% ipython --no-banner

In [1]: import numpy as np

In [2]: np.set_printoptions(suppress=True, linewidth=120)

In [3]: data = np.load("dump.npy")

In [4]: print(data)
[[ 0.896  0.501 -0.973]
 [-0.149  0.149  0.05 ]
 [-0.862  0.462  0.8  ]
 [-0.598 -0.635  0.892]
 [ 0.67   0.149 -0.789]
 [ 0.984 -0.1   -0.992]
 [ 0.515  0.149 -0.658]
 [-0.997 -0.604  1.   ]
 [ 0.975 -0.1   -0.986]
 [ 0.363  0.462 -0.696]
 [-0.994  0.291  0.997]
 [ 0.226  0.572 -0.67 ]
 [-0.345  0.537 -0.08 ]
 [-0.905  0.291  0.905]
 [ 0.999 -0.291 -0.999]
 [ 0.99   0.    -0.996]
 [-0.926  0.336  0.923]]

In [5]: labels = data[:, 2] > np.median(data[:, 2])

In [6]: r0 = data[labels].mean(axis=0) - data[~labels].mean(axis=0)

In [7]: ((data - data.mean(axis=0)) @ r0 > 0).astype(int)
Out[7]: array([0, 1, 1, 1, 0, 0, 0, 1, 0, 0, 1, 0, 1, 1, 0, 0, 1])

In [8]: (((data - data.mean(axis=0)) @ r0 > 0) == labels).mean()
Out[8]: np.float64(1.0)

In [9]: dist = np.linalg.norm(data[:, None] - data[None], axis=-1)

In [10]: (dist + 1e9 * np.eye(17)).round(6).argmin(axis=1)
Out[10]: array([ 4, 12, 16,  7,  6,  8,  4,  3,  5, 11, 16,  9,  1, 16,  5,  5, 13])

In [11]: print(dist[:5, :5].round(3))
[[0.    1.504 2.497 2.646 0.457]
 [1.504 0.    1.081 1.235 1.172]
 [2.497 1.081 0.    1.132 2.229]
 [2.646 1.235 1.132 0.    2.247]
 [0.457 1.172 2.229 2.247 0.   ]]

In [12]: dist.shape
Out[12]: (17, 17)

In [13]: np.flatnonzero(dist[6] < dist.mean() / 2)
Out[13]: array([ 0,  4,  5,  6,  8,  9, 11, 15])

In [14]: arr = np.array([[4, 4, 3, 3], [4, 4, 3, 3], [4, 4, 3, 3], [4, 4, 3, 3]])

In [15]: arr
Out[15]: 
array([[4, 4, 3, 3],
       [4, 4, 3, 3],
       [4, 4, 3, 3],
       [4, 4, 3, 3]])

In [16]: rank = np.linalg.matrix_rank(arr)

In [17]: rank
Out[17]: np.int64(1)

In [18]: N = np.linalg.svd(arr)[2][rank:].T

In [19]: np.linalg.matrix_rank(arr.T @ arr), np.linalg.matrix_rank(arr @ arr.T)
Out[19]: (np.int64(1), np.int64(1))

In [20]: B = np.array([[-3], [3]])

In [21]: W2 = np.array([[0, 0, -1, 4]])

In [22]: rng = np.random.default_rng(176)

In [23]: X = B @ W2 + 0.02 * rng.normal(size=(2, 4))

In [24]: X.round(3)
Out[24]: 
array([[ -0.004,   0.009,   2.989, -11.967],
       [ -0.012,  -0.054,  -3.015,  11.99 ]])

In [25]: r0 = np.array([-4, -1, 5])

In [26]: np.round(np.cross(X[0, :3], X[1, :3]), 3) + 0
Out[26]: array([ 0.136, -0.047,  0.   ])

In [27]: feats = np.load("run13.npy")

In [28]: print(feats)
[[0 1 1]
 [1 0 1]
 [1 1 0]]

In [29]: np.einsum("ij,ji->", feats, feats)
Out[29]: np.int64(6)

In [30]: round(float(np.linalg.det(feats.T)), 3)
Out[30]: 2.0

In [31]: np.diff(feats, axis=0)
Out[31]: 
array([[ 1, -1,  0],
       [ 0,  1, -1]])

In [32]: np.abs(feats).max()
Out[32]: np.int64(1)

In [33]: np.unravel_index(np.abs(feats).argmax(), feats.shape)
Out[33]: (np.int64(0), np.int64(1))

In [34]: print(feats.sum(axis=0))
[2 2 2]

In [35]: feats - feats[0]
Out[35]: 
array([[ 0,  0,  0],
       [ 1, -1,  0],
       [ 1,  0, -1]])

In [36]: print(feats.shape)
(3, 3)

In [37]: print(np.linalg.matrix_rank(feats))
3

In [38]: labels = rng.permutation(3)

In [39]: labels
Out[39]: array([1, 2, 0])

In [40]: B = feats[labels][:, labels]

In [41]: print(round(np.linalg.det(B), 3), round(float(np.linalg.det(feats[labels])), 3))
2.0 2.0

In [42]: np.round(np.sort(np.abs(np.linalg.eigvals(B))), 3)
Out[42]: array([1., 1., 2.])

In [43]: A, _ = np.linalg.qr(np.array([[-1.0, 1.0, -1.0], [0.5, 0.5, -1.1], [0.5, -2.4, -1.3]]))

In [44]: A.round(3)
Out[44]: 
array([[-0.816,  0.142,  0.56 ],
       [ 0.408, -0.544,  0.733],
       [ 0.408,  0.827,  0.386]])

In [45]: round(float(np.linalg.norm(A) ** 2 / np.linalg.norm(A, 2) ** 2), 3)
Out[45]: 3.0

In [46]: A[2] @ A[0]
Out[46]: np.float64(0.0)

In [47]: round(float(np.linalg.norm(A, "nuc")), 3)
Out[47]: 3.0

In [48]: round(np.linalg.norm(A, 1), 3), round(np.linalg.norm(A, np.inf), 3)
Out[48]: (np.float64(1.679), np.float64(1.685))

In [49]: round(float(np.linalg.norm(A[2] - A[0])), 3)
Out[49]: 1.414

In [50]: r0 = np.array([1, 1, -1])

In [51]: np.round(np.convolve(A[1], r0), 3)
Out[51]: array([ 0.408, -0.135, -0.219,  1.277, -0.733])

In [52]: np.round(np.correlate(A[1], A[0], "full"), 3) + 0
Out[52]: array([ 0.228, -0.246,  0.   ,  0.548, -0.599])

In [53]: vec = np.array([0, 0, 3])

In [54]: np.round(np.abs(np.linalg.eigvals(A)), 3)
Out[54]: array([1., 1., 1.])

In [55]: round(float(np.linalg.det(A)), 3)
Out[55]: 1.0

In [56]: np.round(A.T @ (A @ vec), 3) + 0
Out[56]: array([0., 0., 3.])

In [57]: B = A / np.sqrt((A ** 2).mean(axis=1, keepdims=True))

In [58]: np.linalg.matrix_rank(B) == np.linalg.matrix_rank(A)
Out[58]: np.True_

In [59]: np.round(np.linalg.norm(B, axis=1), 3)
Out[59]: array([1.732, 1.732, 1.732])

In [60]: mat = np.load("mat.npy")

In [61]: mat
Out[61]: 
array([[ 0,  2, -2],
       [-4,  2, -1],
       [-4,  2, -1]])

In [62]: [round(float(x), 3) for x in np.linalg.svd(mat, compute_uv=False)[:3]]
Out[62]: [6.633, 2.449, 0.0]

In [63]: print(np.linalg.matrix_rank(mat, rtol=0.1))
2

In [64]: round(np.linalg.norm(mat, 2) / np.linalg.norm(mat), 3)
Out[64]: np.float64(0.938)

In [65]: U, sig, vt = np.linalg.svd(mat)

In [66]: V = vt[:(sig > 1e-8).sum()]

In [67]: vec = mat[0] + 2 * mat[2] + rng.integers(2) * np.eye(3)[1]

In [68]: vec
Out[68]: array([-8.,  7., -4.])

In [69]: np.allclose(V.T @ V @ vec, vec)
Out[69]: False

In [70]: np.linalg.matrix_rank(np.vstack([mat, vec]))
Out[70]: np.int64(3)

In [71]: print(np.round(np.diag(V.T @ V), 3))
[0.97  0.515 0.515]

In [72]: q, R = np.linalg.qr(data)

In [73]: print(np.round(q @ R, 3) + 0)
[[ 0.896  0.501 -0.973]
 [-0.149  0.149  0.05 ]
 [-0.862  0.462  0.8  ]
 [-0.598 -0.635  0.892]
 [ 0.67   0.149 -0.789]
 [ 0.984 -0.1   -0.992]
 [ 0.515  0.149 -0.658]
 [-0.997 -0.604  1.   ]
 [ 0.975 -0.1   -0.986]
 [ 0.363  0.462 -0.696]
 [-0.994  0.291  0.997]
 [ 0.226  0.572 -0.67 ]
 [-0.345  0.537 -0.08 ]
 [-0.905  0.291  0.905]
 [ 0.999 -0.291 -0.999]
 [ 0.99   0.    -0.996]
 [-0.926  0.336  0.923]]

In [74]: q.shape, R.shape
Out[74]: ((17, 3), (3, 3))
